% python3 -q
>>> import numpy as np
>>> import numpy.linalg as la
>>> np.set_printoptions(suppress=True, linewidth=200)
>>> s = 20 * 0.5 ** np.arange(3)
>>> O, _ = la.qr(np.array([[1.0, -0.4, 0.1], [-0.6, 0.6, -0.7], [1.0, -0.8, 2.3]]))
>>> rng = np.random.default_rng(57)
>>> K = rng.normal(size=(22, 3)) * s @ O
>>> print(K.round(3))
[[ -7.59   -4.417   6.983]
 [-17.939 -19.59   -3.464]
 [ 12.846  20.099   3.337]
 [-10.677  -8.419 -11.989]
 [ -0.281 -13.771  -0.475]
 [  0.91  -12.377   8.376]
 [ -5.252 -20.429   1.144]
 [  4.188  11.768 -11.58 ]
 [  3.474   0.127   7.394]
 [ -0.525  16.824 -10.652]
 [-12.21  -14.25    0.407]
 [-19.498 -37.74    1.606]
 [ 35.095  24.077  17.134]
 [-11.664  -1.903  -7.783]
 [ 15.242   8.592   4.491]
 [  0.909  11.269  -2.673]
 [  0.791  -6.758  -2.219]
 [ -0.983   7.663  -8.581]
 [ -6.886  -0.461   4.854]
 [ -0.524  -2.325  -5.2  ]
 [-12.462  -1.881  -1.556]
 [ 29.85   33.347  -0.001]]
>>> idx = K[:, 2] > np.median(K[:, 2])
>>> f = K[idx].mean(axis=0) - K[~idx].mean(axis=0)
>>> print(f.round(3))
[ 8.65   0.335 11.082]
>>> print(np.argsort(-np.abs(f).round(6), kind="stable"))
[2 0 1]
>>> print(((K - K.mean(axis=0)) @ f > 0).astype(int))
[1 0 1 0 0 1 0 0 1 0 0 0 1 0 1 0 0 0 1 0 0 1]
>>> print(round(float((((K - K.mean(axis=0)) @ f > 0) == idx).mean()), 3))
0.864
>>> E = np.load("a.npy")
>>> print(E.round(3))
[[-0.402  0.012  0.916 -0.004]
 [-0.101 -0.612 -0.04  -0.783]
 [-0.905  0.149 -0.399  0.02 ]
 [-0.101 -0.776 -0.032  0.621]]
>>> # orthonormal columns
>>> print(round(la.det(2 * E), 3), round(float(la.det(E)), 3))
-16.0 -1.0
>>> print(np.round(la.eigvals(E), 3))
[-0.396+0.918j -0.396-0.918j -1.   +0.j     1.   +0.j   ]
>>> print(round(np.einsum("ii->", E), 3))
-0.792
>>> M = np.array([[-0.2, 1.0, -7.0], [-0.5, -0.5, -7.0], [2.4, -0.1, -8.0]])
>>> # column 2 dominates
>>> f = np.array([1, -5, 3])
>>> print(np.round(np.cross(M[2, :3], M[0, :3]), 3))
[ 8.7  18.4   2.38]
>>> print(np.polyval(f, M[2]))
[ -3.24   3.51 107.  ]
>>> x = np.array([1, -2, 4])
>>> y = M @ x
>>> c, lr = np.zeros(3), 1 / la.norm(M, 2) ** 2
>>> for i in range(250):
...     c -= lr * M.T @ (M @ c - y)
...     if i % 50 == 0: print(i, round(la.norm(M @ c - y), 3))
... 
0 3.853
50 1.519
100 0.937
150 0.646
200 0.451
>>> print(np.round(la.cond(M), 3))
11.849
>>> print(c.round(3))
[ 1.034 -1.708  4.008]
>>> print(la.matrix_rank(M))
3
>>> np.zeros(3, 3)
Traceback (most recent call last):
  File "<python-input-32>", line 1, in <module>
    np.zeros(3, 3)
    ~~~~~~~~^^^^^^
TypeError: Cannot interpret '3' as a data type
>>> print(M - M[0])
[[ 0.   0.   0. ]
 [-0.3 -1.5  0. ]
 [ 2.6 -1.1 -1. ]]
>>> print(M.sum(axis=1))
[-6.2 -8.  -5.7]
>>> print(np.round(M.mean(axis=0), 3))
[ 0.567  0.133 -7.333]
>>> O = M.astype(float).copy()
>>> for j in range(3):
...     O[:, j] -= O[:, :j] @ (O[:, :j].T @ O[:, j])
...     O[:, j] /= la.norm(O[:, j])
... 
>>> print(O.round(3))
[[-0.081  0.887 -0.454]
 [-0.203 -0.461 -0.864]
 [ 0.976 -0.022 -0.218]]
>>> C2 = M.T @ M
>>> print(la.matrix_rank(C2))
3
>>> print(C2.round(3))
[[  6.05  -0.19 -14.3 ]
 [ -0.19   1.26  -2.7 ]
 [-14.3   -2.7  162.  ]]
>>> print(np.round(la.svd(M, compute_uv=False) ** 2, 3))
[163.344   4.802   1.164]
>>> print((M @ M.T).shape)
(3, 3)
>>> mat = np.array([[-2, -3, -5, -1], [3, 2, 0, 4]])
>>> f, r1 = mat[0], mat[1]
>>> print(f @ f)
39
>>> pr = (f @ r1) / (f @ f) * f
>>> print(pr.round(3))
[0.821 1.231 2.051 0.41 ]
>>> print(la.matrix_rank(np.outer(f, r1)))
1
>>> print(np.outer(f, r1))
[[ -6  -4   0  -8]
 [ -9  -6   0 -12]
 [-15 -10   0 -20]
 [ -3  -2   0  -4]]
>>> print(np.round(la.norm(mat, 1), 3), round(float(la.norm(mat, np.inf)), 3))
5.0 11.0
>>> print(round(la.norm(mat) ** 2 / la.norm(mat, 2) ** 2, 3))
1.34
>>> print(np.round(la.norm(mat, axis=0), 3))
[3.606 3.606 5.    4.123]
>>> print(mat[0] @ mat[1])
-16
>>> print(round(la.norm(mat, "nuc"), 3))
11.277
>>> print(np.round(la.norm(mat, axis=1), 3))
[6.245 5.385]
>>> print(np.round(la.norm(mat[0] - mat[1]), 3))
10.0
>>> x = np.array([-5, -1, -5, -2])
>>> x @ mat
Traceback (most recent call last):
  File "<python-input-59>", line 1, in <module>
    x @ mat
    ~~^~~~~
ValueError: matmul: Input operand 1 has a mismatch in its core dimension 0, with gufunc signature (n?,k),(k,m?)->(n?,m?) (size 2 is different from 4)
>>> print(np.sign((mat @ x).round(6)))
[ 1 -1]
>>> print(mat @ np.ones(4))
[-11.   9.]
>>> print(la.norm(mat @ x) <= la.norm(mat, 2) * la.norm(x) + 1e-9)
True
>>> print(mat @ x)
[ 40 -25]
>>> print(np.round(la.norm(mat), 3))
8.246
>>> print(np.diff(mat, axis=0))
[[5 5 5 5]]
>>> print(np.count_nonzero(mat))
7
>>> print(mat.sum(axis=1))
[-11   9]
>>> mat[:, 4]
Traceback (most recent call last):
  File "<python-input-68>", line 1, in <module>
    mat[:, 4]
    ~~~^^^^^^
IndexError: index 4 is out of bounds for axis 1 with size 4
>>> F = np.load("dump.npy")
>>> print(F)
[[1 0 0 0]
 [0 0 0 1]
 [0 1 0 0]
 [0 0 1 0]]
>>> x = np.array([2, 1, 1, 2])
>>> print(F.T @ (F @ x))
[2 1 1 2]
>>> print(np.round(np.sort(np.abs(np.degrees(np.angle(la.eigvals(F))))), 3))
[  0.   0. 120. 120.]
>>> print(round(float(la.norm(x)), 3), round(la.norm(F @ x), 3))
3.162 3.162
>>> print(4 - la.matrix_rank(F - np.eye(4), tol=1e-8))
2
>>> print(np.round(la.inv(F), 3))
[[1. 0. 0. 0.]
 [0. 0. 1. 0.]
 [0. 0. 0. 1.]
 [0. 1. 0. 0.]]
>>> print(np.round(np.abs(la.eigvals(F)), 3))
[1. 1. 1. 1.]
>>> print([p for p in range(1, 25) if np.allclose(la.matrix_power(F, p), np.eye(4))])
[3, 6, 9, 12, 15, 18, 21, 24]
>>> X = np.array([[0, 2, -2, -2], [0, 1, 2, 0], [0, 0, 3, 1], [0, 0, 0, -2]])
>>> # triangular: eigenvalues sit on the diagonal
>>> out = X + rng.integers(-2, 3, (4, 3)) @ rng.integers(-2, 3, (3, 4))
>>> print(out)
[[ 0 -3 -1 -2]
 [ 0  0  1 -2]
 [-2 -1  2  3]
 [-2 -6  0  0]]
>>> print(np.round(la.svd(out - X, compute_uv=False), 3) + 0)
[8.345 3.523 1.985 0.   ]
>>> print(out - X)
[[ 0 -5  1  0]
 [ 0 -1 -1 -2]
 [-2 -1 -1  2]
 [-2 -6  0  2]]
>>> C2 = X.T @ X
>>> print(np.diag(C2))
[ 0  5 17  9]
>>> print((X @ X.T).shape)
(4, 4)
>>> print(la.matrix_rank(C2))
3
>>> print(np.trace(C2), (X ** 2).sum())
31 31
>>> out = X / np.sqrt((X ** 2).mean(axis=1, keepdims=True))
>>> print(la.matrix_rank(out) == la.matrix_rank(X))
True
>>> print(out[1].round(3))
[0.    0.894 1.789 0.   ]
>>> feats = np.loadtxt("test12.csv", delimiter=",")
>>> print(feats)
[[ 1.7  1.6  0. ]
 [-0.4 -1.2  0.8]
 [-1.3  1.1  0.6]
 [ 0.   2.8 -0.5]
 [-6.  12.  -8. ]
 [ 0.8 -0.2 -1.8]
 [ 0.   0.5 -0.7]
 [ 1.4  0.3  0.3]
 [-1.  -0.7  0.7]
 [-2.4  1.5  0. ]]
>>> # row 4 is much longer than the rest
>>> idx = feats[:, 2] > np.median(feats[:, 2])
>>> f = feats[idx].mean(axis=0) - feats[~idx].mean(axis=0)
>>> print(((feats - feats.mean(axis=0)) @ f > 0).astype(int))
[1 1 1 0 0 1 1 1 1 1]
>>> print(idx.astype(int))
[0 1 1 0 0 0 0 1 1 0]
>>> Xc = feats - feats.mean(axis=0)
>>> left, s, Vt = la.svd(Xc, full_matrices=False)
>>> print(np.round((s ** 2).sum() ** 2 / (s ** 4).sum(), 3))
1.197
>>> print((np.sign(left[:, 0]) == np.sign(left[0, 0])).astype(int))
[1 1 1 0 0 1 1 1 1 0]
>>> print(la.matrix_rank(Xc))
3
>>> print(np.abs(left[:, 0]).argmax())
4
>>> print(np.searchsorted(np.cumsum(s ** 2) / (s ** 2).sum(), 0.9) + 1)
1
>>> print(np.round(np.abs(Vt[-1]), 3))
[0.131 0.598 0.791]
>>> print(np.round(Vt[0] * np.sign(Vt[0, np.abs(Vt[0]).argmax()]), 3))
[-0.388  0.765 -0.514]
>>> print(np.round(Xc.mean(axis=0), 3) + 0)
[0. 0. 0.]
>>> def softmax(z):
...     e = np.exp(z - z.max(axis=-1, keepdims=True))
...     return e / e.sum(axis=-1, keepdims=True)
... 
>>> print(np.round(softmax(feats[7]), 3))
[0.6 0.2 0.2]
>>> scores = feats @ feats.T / np.sqrt(3)
>>> print(np.round(softmax(scores)[7] @ feats, 3))
[ 0.905  0.956 -0.127]
>>> A = np.array([[-2, -4, 5], [5, 5, -5], [-4, -5, 0]])
>>> print(np.round(softmax(A[0]), 3) + 0)
[0.001 0.    0.999]
>>> scores = A @ A.T / np.sqrt(3)
>>> print(np.round(softmax(scores + np.triu(np.full(scores.shape, -np.inf), 1)), 3) + 0)
[[1.    0.    0.   ]
 [0.    1.    0.   ]
 [0.001 0.    0.999]]
>>> x = np.array([1, 2, 0])
>>> h = np.maximum(M @ x, 0)
>>> print(np.round(np.maximum(M @ x, 0) - np.maximum(-M @ x, 0), 3))
[ 1.8 -1.5  2.2]
>>> print(np.round(M.T @ h, 3))
[  4.92   1.58 -30.2 ]
